In [1]: import numpy as np

In [2]: np.set_printoptions(suppress=True, linewidth=140)

In [3]: arr = np.load("sample8.npy")

In [4]: print(arr)
[[-0.7 -0.3 -0.6]
 [ 0.3 -0.5 -1.1]
 [ 1.  -0.2 -0.5]]

In [5]: # rank 2

In [6]: print(np.abs(np.diag(np.linalg.qr(arr)[1])) > 1e-9)
[ True  True False]

In [7]: print(np.linalg.lstsq(arr[:-1].T, arr[-1])[2])
2

In [8]: print(np.unique(arr.round(6), axis=0).shape)
(3, 3)

In [9]: A = np.loadtxt("run3.csv", delimiter=",")

In [10]: print(A.round(2))
[[0.67 0.33 0.  ]
 [0.2  0.4  0.4 ]
 [0.33 0.22 0.44]]

In [11]: # rows sum to 1

In [12]: rng = np.random.default_rng(92679)

In [13]: z = rng.permutation(3)

In [14]: print(z)
[0 1 2]

In [15]: B = A[z][:, z]

In [16]: print(np.round(np.diag(B), 2))
[0.67 0.4  0.44]

In [17]: print(np.round(np.sort(np.abs(np.linalg.eigvals(B))), 2))
[0.27 0.27 1.  ]

In [18]: print(np.allclose(B, A))
True

In [19]: O, Rm = np.linalg.qr(A)

In [20]: print(round(np.trace(O @ O.T), 2))
3.0

In [21]: print(Rm.round(2))
[[-0.77 -0.49 -0.3 ]
 [ 0.   -0.29 -0.4 ]
 [ 0.    0.    0.33]]

In [22]: print(O.round(2))
[[-0.86  0.31 -0.4 ]
 [-0.26 -0.95 -0.17]
 [-0.43 -0.04  0.9 ]]

In [23]: print(np.allclose(Rm.T @ Rm, A.T @ A))
True

In [24]: print(np.round(O.T @ O, 2) + 0)
[[1. 0. 0.]
 [0. 1. 0.]
 [0. 0. 1.]]

In [25]: M = 0.7 ** np.abs(np.subtract.outer(np.arange(6), np.arange(6)))

In [26]: print(M.round(2))
[[1.   0.7  0.49 0.34 0.24 0.17]
 [0.7  1.   0.7  0.49 0.34 0.24]
 [0.49 0.7  1.   0.7  0.49 0.34]
 [0.34 0.49 0.7  1.   0.7  0.49]
 [0.24 0.34 0.49 0.7  1.   0.7 ]
 [0.17 0.24 0.34 0.49 0.7  1.  ]]

In [27]: vec = np.ones(6)

In [28]: for _ in range(5):
    ...:     vec = M @ vec
    ...:     vec /= np.linalg.norm(vec)
    ...:     print(round(vec @ M @ vec, 2))
    ...: 
3.42
3.42
3.42
3.42
3.42

In [29]: print(round(np.linalg.eigvalsh(M)[-1], 2))
3.42

In [30]: B = M + rng.integers(-2, 3, (6, 1)) @ rng.integers(-2, 3, (1, 6))

In [31]: print(B.round(2))
[[ 3.    1.7   1.49 -0.66 -0.76  1.17]
 [ 2.7   2.    1.7  -0.51 -0.66  1.24]
 [ 4.49  2.7   3.   -1.3  -1.51  2.34]
 [-3.66 -1.51 -1.3   3.    2.7  -1.51]
 [ 2.24  1.34  1.49 -0.3   0.    1.7 ]
 [-1.83 -0.76 -0.66  1.49  1.7   0.  ]]

In [32]: print(np.linalg.matrix_rank(B - M, tol=1e-8))
1

In [33]: print(B - M)
[[ 2.  1.  1. -1. -1.  1.]
 [ 2.  1.  1. -1. -1.  1.]
 [ 4.  2.  2. -2. -2.  2.]
 [-4. -2. -2.  2.  2. -2.]
 [ 2.  1.  1. -1. -1.  1.]
 [-2. -1. -1.  1.  1. -1.]]

In [34]: vec = np.array([0, 2, -1, -3, -3, 1])

In [35]: a = np.maximum(M @ vec, 0)

In [36]: print(np.maximum(M @ (3 * vec), 0))
[0. 0. 0. 0. 0. 0.]

In [37]: print(M.T @ a)
[0. 0. 0. 0. 0. 0.]

In [38]: w, evecs = np.linalg.eigh(M)

In [39]: print(np.round(np.abs(evecs[:, -1]), 2))
[0.34 0.42 0.46 0.46 0.42 0.34]

In [40]: print(np.round(evecs.T @ M @ evecs, 2) + 0)
[[0.19 0.   0.   0.   0.   0.  ]
 [0.   0.23 0.   0.   0.   0.  ]
 [0.   0.   0.33 0.   0.   0.  ]
 [0.   0.   0.   0.57 0.   0.  ]
 [0.   0.   0.   0.   1.28 0.  ]
 [0.   0.   0.   0.   0.   3.42]]

In [41]: print(np.round(evecs @ np.diag(w) @ evecs.T, 2))
[[1.   0.7  0.49 0.34 0.24 0.17]
 [0.7  1.   0.7  0.49 0.34 0.24]
 [0.49 0.7  1.   0.7  0.49 0.34]
 [0.34 0.49 0.7  1.   0.7  0.49]
 [0.24 0.34 0.49 0.7  1.   0.7 ]
 [0.17 0.24 0.34 0.49 0.7  1.  ]]

In [42]: print(np.abs(evecs[:, -1]).round(6).argmax())
2

In [43]: print(round(w.sum(), 2), np.trace(M))
6.0 6.0

In [44]: print(np.round(np.linalg.svd(M, compute_uv=False), 2))
[3.42 1.28 0.57 0.33 0.23 0.19]

In [45]: print(np.round(np.linalg.eigvalsh(M @ M), 2))
[ 0.04  0.05  0.11  0.32  1.63 11.67]
